In [1]: import numpy as np

In [2]: np.set_printoptions(precision=1, suppress=True, linewidth=200, sign=" ")

In [3]: arr, _ = np.linalg.qr(np.array([[0.5, -0.1, 0.8, -0.2, 0.6, 2.3],
   ...:     [-1.0, -0.3, -0.5, 0.6, 1.0, 1.3],
   ...:     [-0.5, 0.5, -0.9, 0.4, -1.2, 0.4],
   ...:     [0.1, 0.4, 0.8, 0.1, 0.3, 1.1],
   ...:     [0.0, 0.5, 0.3, -1.5, -0.5, -0.1],
   ...:     [-0.2, -0.2, -0.5, -1.1, 1.6, -0.7]]))

In [4]: arr.round(1) + 0
Out[4]: 
array([[-0.4, -0.1,  0.3,  0. , -0.2, -0.8],
       [ 0.8, -0.3,  0.5,  0. ,  0.1, -0.2],
       [ 0.4,  0.6, -0.4, -0.3, -0.2, -0.4],
       [-0.1,  0.4,  0.6, -0.2, -0.6,  0.3],
       [ 0. ,  0.6,  0.2,  0.7,  0.4, -0.1],
       [ 0.2, -0.2, -0.3,  0.7, -0.6,  0. ]])

In [5]: np.round(arr.ravel(order="F"), 1) + 0
Out[5]: 
array([-0.4,  0.8,  0.4, -0.1,  0. ,  0.2, -0.1, -0.3,  0.6,  0.4,  0.6, -0.2,  0.3,  0.5, -0.4,  0.6,  0.2, -0.3,  0. ,  0. , -0.3, -0.2,  0.7,  0.7, -0.2,  0.1, -0.2, -0.6,  0.4, -0.6, -0.8, -0.2,
       -0.4,  0.3, -0.1,  0. ])

In [6]: np.round(arr.reshape(-1, 2), 1) + 0
Out[6]: 
array([[-0.4, -0.1],
       [ 0.3,  0. ],
       [-0.2, -0.8],
       [ 0.8, -0.3],
       [ 0.5,  0. ],
       [ 0.1, -0.2],
       [ 0.4,  0.6],
       [-0.4, -0.3],
       [-0.2, -0.4],
       [-0.1,  0.4],
       [ 0.6, -0.2],
       [-0.6,  0.3],
       [ 0. ,  0.6],
       [ 0.2,  0.7],
       [ 0.4, -0.1],
       [ 0.2, -0.2],
       [-0.3,  0.7],
       [-0.6,  0. ]])

In [7]: blk = arr.reshape(6, 2, -1)

In [8]: np.round(blk.transpose(1, 0, 2), 1) + 0
Out[8]: 
array([[[-0.4, -0.1,  0.3],
        [ 0.8, -0.3,  0.5],
        [ 0.4,  0.6, -0.4],
        [-0.1,  0.4,  0.6],
        [ 0. ,  0.6,  0.2],
        [ 0.2, -0.2, -0.3]],

       [[ 0. , -0.2, -0.8],
        [ 0. ,  0.1, -0.2],
        [-0.3, -0.2, -0.4],
        [-0.2, -0.6,  0.3],
        [ 0.7,  0.4, -0.1],
        [ 0.7, -0.6,  0. ]]])

In [9]: np.einsum("ihd,jhd->hij", blk, blk).shape
Out[9]: (2, 6, 6)

In [10]: blk.sum(axis=1)
Out[10]: 
array([[-0.4, -0.3, -0.5],
       [ 0.8, -0.2,  0.3],
       [ 0.1,  0.4, -0.9],
       [-0.2, -0.1,  0.9],
       [ 0.7,  1. ,  0.1],
       [ 0.8, -0.8, -0.2]])

In [11]: np.round(np.abs(np.linalg.eigvals(arr)).max(), 1)
Out[11]: np.float64(1.0)

In [12]: np.round((arr + arr.T) / 2, 1) + 0
Out[12]: 
array([[-0.4,  0.3,  0.4,  0. , -0.1, -0.3],
       [ 0.3, -0.3,  0.5,  0.2,  0.3, -0.2],
       [ 0.4,  0.5, -0.4,  0.2,  0. , -0.3],
       [ 0. ,  0.2,  0.2, -0.2,  0.1,  0.5],
       [-0.1,  0.3,  0. ,  0.1,  0.4, -0.4],
       [-0.3, -0.2, -0.3,  0.5, -0.4,  0. ]])
